$ ipython --no-banner

In [1]: import numpy as np

In [2]: np.set_printoptions(precision=1, suppress=True, linewidth=160)

In [3]: def tidy(a):
   ...:     return np.round(a, 1) + 0
   ...: 

In [4]: rng = np.random.default_rng(87522)

In [5]: M = rng.normal(size=(10, 3))

In [6]: M = 20 * M / np.linalg.norm(M, axis=1, keepdims=True)

In [7]: tidy(M)
Out[7]: 
array([[ 13.8,  11.7,   8.5],
       [ 13.3, -11. , -10.1],
       [ -5.4, -18.2,  -6.3],
       [ 14.6,  13.6,   0.2],
       [-12.1,   4.7, -15.2],
       [  4.1,  14.2, -13.5],
       [-15.1,   8.4, -10.1],
       [-16.7,  10.7,  -2.9],
       [-12.9, -15.2,   1.1],
       [ -8.1, -17.7,  -4.5]])

In [8]: tidy(np.linalg.norm(M, axis=0))
Out[8]: array([38.9, 41.6, 27.6])

In [9]: tidy(np.linalg.norm(M, 1)), tidy(np.linalg.norm(M, np.inf))
Out[9]: (np.float64(125.3), np.float64(34.4))

In [10]: tidy(np.linalg.norm(M) ** 2 / np.linalg.norm(M, 2) ** 2)
Out[10]: np.float64(2.0)

In [11]: tidy(np.linalg.norm(M, 2))
Out[11]: np.float64(45.1)

In [12]: tidy(np.linalg.norm(M[6] - M[2]))
Out[12]: np.float64(28.6)

In [13]: tidy(M[6] @ M[2])
Out[13]: np.float64(-8.3)

In [14]: tidy(np.linalg.norm(M, axis=1))
Out[14]: array([20., 20., 20., 20., 20., 20., 20., 20., 20., 20.])

In [15]: Y = np.c_[M[:, :1] @ np.array([[-3]]), np.array([-8, 1, -4, 1, 2, 0, -5, 1, -7, -7])]

In [16]: tidy(Y)
Out[16]: 
array([[-41.4,  -8. ],
       [-39.9,   1. ],
       [ 16.1,  -4. ],
       [-43.9,   1. ],
       [ 36.2,   2. ],
       [-12.3,   0. ],
       [ 45.2,  -5. ],
       [ 50. ,   1. ],
       [ 38.8,  -7. ],
       [ 24.2,  -7. ]])

In [17]: tidy(np.linalg.lstsq(M, Y[:, 0])[0])
Out[17]: array([-3.,  0.,  0.])

In [18]: np.linalg.matrix_rank(Y)
Out[18]: np.int64(2)

In [19]: tidy(np.linalg.norm(np.linalg.qr(M)[0].T @ Y, axis=0) ** 2 / ((Y ** 2).sum(axis=0) + 1e-12))
Out[19]: array([1. , 0.1])

In [20]: vec = np.array([1, 2])

In [21]: target = Y @ vec

In [22]: tidy(np.linalg.pinv(Y) @ Y)
Out[22]: 
array([[1., 0.],
       [0., 1.]])

In [23]: tidy(np.linalg.solve(Y.T @ Y, Y.T @ target))
Out[23]: array([1., 2.])

In [24]: tidy(np.linalg.lstsq(Y, target)[0])
Out[24]: array([1., 2.])

In [25]: target = target + 0.3 * rng.normal(size=10)

In [26]: tidy(target)
Out[26]: array([-56.7, -37.4,   7.8, -41.9,  40.4, -12.6,  34.8,  52. ,  24.3,  10.4])

In [27]: c, *_ = np.linalg.lstsq(Y, target)

In [28]: tidy(np.linalg.norm(target - Y @ c))
Out[28]: np.float64(1.0)

In [29]: [round(float(np.linalg.norm(np.linalg.solve(Y.T @ Y + lam * np.eye(2), Y.T @ target))), 2) for lam in (0, 1, 10, 100)]
Out[29]: [2.23, 2.22, 2.14, 1.64]

In [30]: Z = M[[3, 7]].astype(float)

In [31]: for _ in range(7):
    ...:     idx = np.linalg.norm(M[:, None] - Z, axis=-1).argmin(axis=1)
    ...:     Z = np.array([M[idx == j].mean(axis=0) for j in range(2)])
    ...: 

In [32]: idx
Out[32]: array([0, 0, 1, 0, 1, 0, 1, 1, 1, 1])

In [33]: np.bincount(idx)
Out[33]: array([4, 6])

In [34]: Ac = M - M.mean(axis=0)

In [35]: U, sig, VT = np.linalg.svd(Ac, full_matrices=False)

In [36]: np.abs(VT[0]).argmax()
Out[36]: np.int64(1)

In [37]: tidy(sig ** 2 / (sig ** 2).sum())
Out[37]: array([0.5, 0.3, 0.1])

In [38]: (np.sign(U[:, 0]) == np.sign(U[0, 0])).astype(int)
Out[38]: array([1, 0, 0, 1, 0, 1, 0, 1, 0, 0])

In [39]: tidy(np.abs(VT[-1]))
Out[39]: array([0.2, 0.1, 1. ])

In [40]: np.abs(U[:, 0]).argmax()
Out[40]: np.int64(3)

In [41]: Y = np.array([[0, 4, 1, 3], [0, 4, 5, 0]])

In [42]: J = Y.T @ Y

In [43]: J
Out[43]: 
array([[ 0,  0,  0,  0],
       [ 0, 32, 24, 12],
       [ 0, 24, 26,  3],
       [ 0, 12,  3,  9]])

In [44]: np.einsum("ij,ji->", J, J)
Out[44]: np.int64(3239)

In [45]: tidy(np.linalg.eigvals(J))
Out[45]: array([55.8, 11.2,  0. ,  0. ])

In [46]: ev, vecs = np.linalg.eigh(J)

In [47]: tidy(ev.sum()), np.trace(J)
Out[47]: (np.float64(67.0), np.int64(67))

In [48]: tidy(np.linalg.eigvalsh(J + 5 * np.eye(4)))
Out[48]: array([ 5. ,  5. , 16.2, 60.8])

In [49]: tidy(vecs.T @ J @ vecs)
Out[49]: 
array([[ 0. ,  0. ,  0. ,  0. ],
       [ 0. ,  0. ,  0. ,  0. ],
       [ 0. ,  0. , 11.2,  0. ],
       [ 0. ,  0. ,  0. , 55.8]])

In [50]: tidy(ev)
Out[50]: array([ 0. ,  0. , 11.2, 55.8])

In [51]: (ev > 1e-8).sum(), (ev < -1e-8).sum()
Out[51]: (np.int64(2), np.int64(0))

In [52]: np.abs(vecs[:, -1]).round(6).argmax()
Out[52]: np.int64(1)

In [53]: tidy(vecs @ np.diag(ev) @ vecs.T)
Out[53]: 
array([[ 0.,  0.,  0.,  0.],
       [ 0., 32., 24., 12.],
       [ 0., 24., 26.,  3.],
       [ 0., 12.,  3.,  9.]])

In [54]: f = np.array([2, -2, 4])

In [55]: np.cross(J[2, :3], J[0, :3])
Out[55]: array([0, 0, 0])

In [56]: np.polyval(f, J[2])
Out[56]: array([   4, 1108, 1304,   16])

In [57]: U, sig, VT = np.linalg.svd(J)

In [58]: vecs = VT[:(sig > 1e-8).sum()]

In [59]: vec = J[1] + 5 * J[3] + rng.integers(2) * np.eye(4)[1]

In [60]: vec
Out[60]: array([ 0., 93., 39., 57.])

In [61]: tidy(vecs.T @ vecs)
Out[61]: 
array([[ 0. ,  0. ,  0. ,  0. ],
       [ 0. ,  0.6,  0.3,  0.4],
       [ 0. ,  0.3,  0.8, -0.3],
       [ 0. ,  0.4, -0.3,  0.6]])

In [62]: tidy(np.diag(vecs.T @ vecs))
Out[62]: array([0. , 0.6, 0.8, 0.6])

In [63]: np.linalg.matrix_rank(np.vstack([J, vec]))
Out[63]: np.int64(3)

In [64]: tidy(np.linalg.norm(vec - vecs.T @ vecs @ vec))
Out[64]: np.float64(0.6)

In [65]: [round(float(x), 1) for x in np.linalg.svd(J, compute_uv=False)[:3]]
Out[65]: [55.8, 11.2, 0.0]

In [66]: tidy(np.linalg.norm(J, 2) / np.linalg.norm(J))
Out[66]: np.float64(1.0)

In [67]: W0 = np.array([[-9.0, 0.0, 0.0], [0.0, 4.0, -2.0], [0.0, -3.0, 5.0]])

In [68]: Y = np.array([[-1, 3, 3], [-3, 0, -2], [-3, 0, -3]])

In [69]: tidy(np.einsum("ij->j", M))
Out[69]: array([-24.3,   1.1, -52.8])

In [70]: np.vstack([M, Y.T]).shape
Out[70]: (13, 3)

In [71]: np.trace(W0)
Out[71]: np.float64(0.0)

In [72]: np.linalg.determinant(W0)
Traceback (most recent call last):
  Cell In[72], line 1
    np.linalg.determinant(W0)
AttributeError: module 'numpy.linalg' has no attribute 'determinant'


In [73]: W0.inv()
Traceback (most recent call last):
  Cell In[73], line 1
    W0.inv()
AttributeError: 'numpy.ndarray' object has no attribute 'inv'


In [74]: tidy(np.sort(np.abs(np.linalg.eigvals(W0))))
Out[74]: array([2., 7., 9.])

In [75]: ev, vecs = np.linalg.eig(W0)

In [76]: W0 @ vecs[:, 0] - ev[0] * vecs[:, 0]
Out[76]: array([0., 0., 0.])

In [77]: tidy(np.sort(np.linalg.eigvals(W0 @ W0)))
Out[77]: array([ 4., 49., 81.])

In [78]: ev
Out[78]: array([ 7.,  2., -9.])

In [79]: Y = np.linalg.invert(W0)
Traceback (most recent call last):
  Cell In[79], line 1
    Y = np.linalg.invert(W0)
AttributeError: module 'numpy.linalg' has no attribute 'invert'


In [80]: Y = np.linalg.inv(W0)

In [81]: tidy(np.linalg.slogdet(W0)[0])
Out[81]: np.float64(-1.0)

In [82]: tidy(np.linalg.cond(W0))
Out[82]: np.float64(4.5)

In [83]: tidy(W0 @ Y)
Out[83]: 
array([[1., 0., 0.],
       [0., 1., 0.],
       [0., 0., 1.]])

In [84]: A = np.load("arr.npy")

In [85]: A
Out[85]: 
array([[ 1,  3,  3, -2],
       [ 3,  1,  3,  3],
       [ 3,  3,  1,  3],
       [-2,  3,  3,  1]])

In [86]: ev, vecs = np.linalg.eig(A)

In [87]: tidy(A @ vecs[:, 0] - ev[0] * vecs[:, 0])
Out[87]: array([0., 0., 0., 0.])

In [88]: tidy(np.sort(np.linalg.eigvals(A.T)))
Out[88]: array([-5., -2.,  3.,  8.])

In [89]: tidy(np.sort(np.linalg.eigvals(np.linalg.inv(A))))
Out[89]: array([-0.5, -0.2,  0.1,  0.3])

In [90]: t = np.radians(60)

In [91]: R = np.eye(4)

In [92]: R[2, 2] = R[1, 1] = np.cos(t)

In [93]: R[2, 1], R[1, 2] = -np.sin(t), np.sin(t)

In [94]: tidy(R)
Out[94]: 
array([[ 1. ,  0. ,  0. ,  0. ],
       [ 0. ,  0.5,  0.9,  0. ],
       [ 0. , -0.9,  0.5,  0. ],
       [ 0. ,  0. ,  0. ,  1. ]])

In [95]: Y = A @ R.T

In [96]: tidy(np.linalg.det(R)), np.trace(R)
Out[96]: (np.float64(1.0), np.float64(3.0))

In [97]: tidy(Y)
Out[97]: 
array([[ 1. ,  4.1, -1.1, -2. ],
       [ 3. ,  3.1,  0.6,  3. ],
       [ 3. ,  2.4, -2.1,  3. ],
       [-2. ,  4.1, -1.1,  1. ]])

In [98]: tidy(np.abs(Y - A).max(axis=0))
Out[98]: array([0. , 2.1, 4.1, 0. ])

In [99]: np.allclose(np.linalg.norm(A, axis=1), np.linalg.norm(Y, axis=1))
Out[99]: True

In [100]: tidy(np.linalg.svd(A, compute_uv=False)), tidy(np.linalg.svd(Y, compute_uv=False))
Out[100]: (array([8., 5., 3., 2.]), array([8., 5., 3., 2.]))

In [101]: X = np.array([[0, 0, 0, 0], [6, 6, -6, -6]])

In [102]: def softmax(z):
     ...:     e = np.exp(z - z.max(axis=-1, keepdims=True))
     ...:     return e / e.sum(axis=-1, keepdims=True)
     ...: 

In [103]: tidy(softmax(X[1] + -1))
Out[103]: array([0.5, 0.5, 0. , 0. ])

In [104]: tidy(softmax(X[1]))
Out[104]: array([0.5, 0.5, 0. , 0. ])

In [105]: tidy(softmax(X).sum(axis=1))
Out[105]: array([1., 1.])

In [106]: S = X @ X.T / np.sqrt(4)

In [107]: tidy(softmax(S))
Out[107]: 
array([[0.5, 0.5],
       [0. , 1. ]])

In [108]: tidy(softmax(S + np.triu(np.full(S.shape, -np.inf), 1)))
Out[108]: 
array([[1., 0.],
       [0., 1.]])

In [109]: tidy(np.linalg.norm(X, 2))
Out[109]: np.float64(12.0)

In [110]: tidy(np.linalg.norm(X, axis=0))
Out[110]: array([6., 6., 6., 6.])

In [111]: tidy(np.linalg.norm(X) ** 2 / np.linalg.norm(X, 2) ** 2)
Out[111]: np.float64(1.0)

In [112]: U, sig, VT = np.linalg.svd(X)

In [113]: sig
Out[113]: array([12.,  0.])

In [114]: Y = U[:, :1] @ np.diag(sig[:1]) @ VT[:1]

In [115]: np.linalg.matrix_rank(Y)
Out[115]: np.int64(1)

In [116]: tidy(np.linalg.norm(X - Y) / np.linalg.norm(X))
Out[116]: np.float64(0.0)

In [117]: tidy(np.linalg.norm(X, 2) / np.linalg.norm(X))
Out[117]: np.float64(1.0)

In [118]: np.linalg.matrix_rank(X, rtol=0.1)
Out[118]: np.int64(1)

In [119]: t = np.radians(36)

In [120]: R = np.eye(4)

In [121]: R[2, 2] = R[3, 3] = np.cos(t)

In [122]: R[2, 3], R[3, 2] = -np.sin(t), np.sin(t)

In [123]: tidy(R)
Out[123]: 
array([[ 1. ,  0. ,  0. ,  0. ],
       [ 0. ,  1. ,  0. ,  0. ],
       [ 0. ,  0. ,  0.8, -0.6],
       [ 0. ,  0. ,  0.6,  0.8]])

In [124]: Y = X @ R.T

In [125]: tidy(np.linalg.svd(X, compute_uv=False)), tidy(np.linalg.svd(Y, compute_uv=False))
Out[125]: (array([12.,  0.]), array([12.,  0.]))

In [126]: tidy(np.linalg.det(R)), tidy(np.trace(R))
Out[126]: (np.float64(1.0), np.float64(3.6))

In [127]: tidy(np.abs(Y - X).max(axis=0))
Out[127]: array([0. , 0. , 4.7, 2.4])
